$ python3 -q
>>> import numpy as np
>>> import numpy.linalg as la
>>> np.set_printoptions(precision=4, suppress=True, linewidth=120, sign=" ")
>>> F = np.loadtxt("test2.csv", delimiter=",")
>>> F
array([[-2.,  0., -2.,  0.],
       [-2., -2., -2., -2.],
       [-2.,  0., -2.,  0.],
       [-2., -2., -2., -2.]])
>>> np.argsort(-la.norm(F, axis=0).round(6), kind="stable")[:3]
array([ 0,  2,  1])
>>> la.cond(F) > 100
np.True_
>>> la.matrix_rank(F, rtol=0.1)
np.int64(2)
>>> round(float(la.norm(F, 2) / la.norm(F)), 4)
0.9342
>>> left, sigma, Vt = la.svd(F)
>>> evecs = Vt[:(sigma > 1e-8).sum()]
>>> rng = np.random.default_rng(5869)
>>> x0 = F[2] + 4 * F[3] + rng.integers(2) * np.eye(4)[2]
>>> x0
array([-10.,  -8., -10.,  -8.])
>>> np.diag(evecs.T @ evecs)
array([ 0.5,  0.5,  0.5,  0.5])
>>> round(np.trace(la.pinv(F) @ F), 4)
np.float64(2.0)
>>> np.abs(np.diag(la.qr(F)[1])) > 1e-9
array([ True,  True, False, False])
>>> np.round(F @ la.pinv(F) @ F, 4) + 0
array([[-2.,  0., -2.,  0.],
       [-2., -2., -2., -2.],
       [-2.,  0., -2.,  0.],
       [-2., -2., -2., -2.]])
>>> np.allclose(F[:-1].T @ la.lstsq(F[:-1].T, F[-1])[0], F[-1])
True
>>> x0 = np.array([-4, -4, -1, -5])
>>> h = np.maximum(F @ x0, 0)
>>> np.maximum(F @ x0, 0) - np.maximum(-F @ x0, 0)
array([ 10.,  28.,  10.,  28.])
>>> F * (h > 1e-9)[:, None]
array([[-2.,  0., -2.,  0.],
       [-2., -2., -2., -2.],
       [-2.,  0., -2.,  0.],
       [-2., -2., -2., -2.]])
>>> np.round(la.eigvals(F), 4) + 0
array([-4.+0.j, -4.+0.j,  0.+0.j,  0.+0.j])
>>> round(la.det(F[::-1]), 4)
np.float64(0.0)
>>> np.einsum("ij,ji->", F, F)
np.float64(32.0)
>>> np.kron(np.eye(2, dtype=int), F)
array([[-2.,  0., -2.,  0., -0.,  0., -0.,  0.],
       [-2., -2., -2., -2., -0., -0., -0., -0.],
       [-2.,  0., -2.,  0., -0.,  0., -0.,  0.],
       [-2., -2., -2., -2., -0., -0., -0., -0.],
       [-0.,  0., -0.,  0., -2.,  0., -2.,  0.],
       [-0., -0., -0., -0., -2., -2., -2., -2.],
       [-0.,  0., -0.,  0., -2.,  0., -2.,  0.],
       [-0., -0., -0., -0., -2., -2., -2., -2.]])
>>> round(la.det(F.T), 4)
np.float64(0.0)
>>> round(float(la.eigvals(F).sum().real), 4)
-8.0
>>> data = np.load("arr.npy")
>>> data
array([[-1, -1, -3,  3,  3],
       [-1, -2,  1,  3,  2],
       [-1,  3,  1, -3, -2],
       [ 0,  1,  2, -3,  3],
       [-5, -9,  1, 15, 11]])
>>> data[1] @ data[0]
np.int64(15)
>>> round(la.norm(data[1], 1), 4), round(la.norm(data[1], np.inf), 4)
(np.float64(9.0), np.float64(3.0))
>>> la.norm(data, axis=0)
array([  5.2915,   9.798 ,   4.    ,  16.1555,  12.1244])
>>> np.argsort(-la.norm(data, axis=0).round(6), kind="stable")[:3]
array([ 3,  4,  1])
>>> la.matrix_rank(data, rtol=0.1)
np.int64(4)
>>> la.cond(data) > 100
np.True_
>>> u = np.array([0, -2, 2])
>>> np.polyval(u, data[2])
array([ 4, -4,  0,  8,  6])
>>> np.cross(data[2, :3], data[3, :3])
array([ 5,  2, -1])
>>> mat = np.load("data.npy")
>>> mat
array([[-15.5163, -10.2744,  -7.108 ,  -7.4041],
       [-14.627 ,  -9.7642,  -6.7211,  -6.7963],
       [ -8.4326,  -6.2072,  -4.1151,  -2.8019],
       [ -7.8487,  -5.8701,  -3.879 ,  -2.4554],
       [ -7.5082,  -5.6733,  -3.7423,  -2.2568],
       [ -4.1193,  -3.6845,  -2.4214,  -0.4693],
       [ -2.4746,  -2.6666,  -1.8027,   0.1828],
       [ -0.8738,  -1.4991,  -1.1447,   0.4303],
       [ -0.7177,  -1.3486,  -1.0583,   0.4017],
       [ -0.6022,  -1.2243,  -0.9845,   0.3671],
       [ -0.4032,  -0.9655,  -0.8196,   0.2705],
       [  0.2038,   0.5538,   0.5806,   0.0937],
       [  0.4637,   1.1195,   1.2077,   0.3431],
       [  0.6165,   1.4089,   1.5352,   0.5138],
       [  2.0874,   3.5959,   4.0586,   2.3326],
       [  2.2847,   3.85  ,   4.3535,   2.5821],
       [ 18.7552,  20.193 ,  23.0186,  22.7254],
       [ 23.1889,  24.1163,  27.4256,  27.9883],
       [ 24.8096,  25.5302,  29.009 ,  29.9021],
       [ 27.8392,  28.149 ,  31.9358,  33.4667]])
>>> cen = mat - mat.mean(axis=0)
>>> left, sigma, Vt = la.svd(cen, full_matrices=False)
>>> round((sigma ** 2).sum() ** 2 / (sigma ** 4).sum(), 4)
np.float64(1.0194)
>>> np.round(sigma ** 2 / (sigma ** 2).sum(), 4) + 0
array([ 0.9904,  0.0077,  0.0018,  0.    ])
>>> la.matrix_rank(cen)
np.int64(3)
>>> labels = mat[:, 0] > np.median(mat[:, 0])
>>> u = mat[labels].mean(axis=0) - mat[~labels].mean(axis=0)
>>> labels.astype(int)
array([ 0,  0,  0,  0,  0,  0,  0,  0,  0,  0,  1,  1,  1,  1,  1,  1,  1,  1,  1,  1])
>>> B = mat + rng.integers(-2, 3, (20, 3)) @ rng.integers(-2, 3, (3, 4))
>>> B
array([[-21.5163,  -4.2744,  -5.108 ,  -5.4041],
       [-16.627 ,  -7.7642,  -8.7211,  -5.7963],
       [-10.4326,  -4.2072,  -8.1151,  -0.8019],
       [-15.8487,   2.1299,  -5.879 ,   0.5446],
       [ -3.5082,  -9.6733,  -3.7423,  -3.2568],
       [ -6.1193,  -1.6845,  -8.4214,   1.5307],
       [  1.5254,  -6.6666,   4.1973,  -2.8172],
       [  0.1262,  -2.4991,  -0.1447,   0.4303],
       [ -0.7177,  -1.3486,  -5.0583,   0.4017],
       [  0.3978,  -2.2243,  -5.9845,   0.3671],
       [ -2.4032,   1.0345,  -2.8196,   2.2705],
       [  7.2038,  -6.4462,   3.5806,  -2.9063],
       [  1.4637,   0.1195,  -3.7923,   0.3431],
       [ -4.3835,   6.4089,   0.5352,   2.5138],
       [ -3.9126,   9.5959,   4.0586,   4.3326],
       [ -4.7153,  10.85  ,   3.3535,   5.5821],
       [ 18.7552,  20.193 ,  21.0186,  22.7254],
       [ 23.1889,  24.1163,  23.4256,  28.9883],
       [ 21.8096,  28.5302,  28.009 ,  31.9021],
       [ 27.8392,  28.149 ,  33.9358,  32.4667]])
>>> B - mat
array([[-6.,  6.,  2.,  2.],
       [-2.,  2., -2.,  1.],
       [-2.,  2., -4.,  2.],
       [-8.,  8., -2.,  3.],
       [ 4., -4.,  0., -1.],
       [-2.,  2., -6.,  2.],
       [ 4., -4.,  6., -3.],
       [ 1., -1.,  1.,  0.],
       [ 0.,  0., -4.,  0.],
       [ 1., -1., -5.,  0.],
       [-2.,  2., -2.,  2.],
       [ 7., -7.,  3., -3.],
       [ 1., -1., -5.,  0.],
       [-5.,  5., -1.,  2.],
       [-6.,  6.,  0.,  2.],
       [-7.,  7., -1.,  3.],
       [ 0.,  0., -2.,  0.],
       [ 0.,  0., -4.,  1.],
       [-3.,  3., -1.,  2.],
       [ 0.,  0.,  2., -1.]])
>>> np.abs(B - mat).sum(axis=1)
array([ 16.,   7.,  10.,  21.,   9.,  12.,  17.,   3.,   4.,   7.,   8.,  20.,   7.,  13.,  14.,  18.,   2.,   5.,
         9.,   3.])
>>> left, sigma, Vt = la.svd(mat)
>>> sigma.round(4) + 0
array([ 111.0355,   13.854 ,    4.6152,    0.    ])
>>> np.argmax(sigma[:-1] / (sigma[1:] + 1e-6)) + 1
np.int64(3)
>>> B = left[:, :3] @ np.diag(sigma[:3]) @ Vt[:3]
>>> B
array([[-15.5163, -10.2744,  -7.108 ,  -7.4041],
       [-14.627 ,  -9.7642,  -6.7211,  -6.7963],
       [ -8.4326,  -6.2072,  -4.1151,  -2.8019],
       [ -7.8487,  -5.8701,  -3.879 ,  -2.4554],
       [ -7.5082,  -5.6733,  -3.7423,  -2.2568],
       [ -4.1193,  -3.6845,  -2.4214,  -0.4693],
       [ -2.4746,  -2.6666,  -1.8027,   0.1828],
       [ -0.8738,  -1.4991,  -1.1447,   0.4303],
       [ -0.7177,  -1.3486,  -1.0583,   0.4017],
       [ -0.6022,  -1.2243,  -0.9845,   0.3671],
       [ -0.4032,  -0.9655,  -0.8196,   0.2705],
       [  0.2038,   0.5538,   0.5806,   0.0937],
       [  0.4637,   1.1195,   1.2077,   0.3431],
       [  0.6165,   1.4089,   1.5352,   0.5138],
       [  2.0874,   3.5959,   4.0586,   2.3326],
       [  2.2847,   3.85  ,   4.3535,   2.5821],
       [ 18.7552,  20.193 ,  23.0186,  22.7254],
       [ 23.1889,  24.1163,  27.4256,  27.9883],
       [ 24.8096,  25.5302,  29.009 ,  29.9021],
       [ 27.8392,  28.149 ,  31.9358,  33.4667]])
>>> la.matrix_rank(mat, rtol=0.05)
np.int64(2)
>>> J = np.loadtxt("x.csv", delimiter=",")
>>> J
array([[ 0.,  3.,  1.,  0.,  1.],
       [ 0.,  0.,  2.,  3.,  1.],
       [ 0.,  0.,  0.,  2.,  2.],
       [ 0.,  0.,  0.,  0.,  3.],
       [ 0.,  0.,  0.,  0.,  0.]])
>>> rk = la.matrix_rank(J)
>>> rk
np.int64(4)
>>> ns = la.svd(J)[2][rk:].T
>>> ns[:, 0] / ns[np.abs(ns[:, 0]).round(6).argmax(), 0]
array([ 1., -0., -0., -0., -0.])
>>> np.allclose(J @ ns, 0)
True
>>> [int(la.matrix_rank(J[:i])) for i in range(1, len(J) + 1)]
[1, 2, 3, 4, 4]
>>> [int(la.matrix_rank(np.delete(J, i, axis=0))) for i in range(5)]
[3, 3, 3, 3, 4]
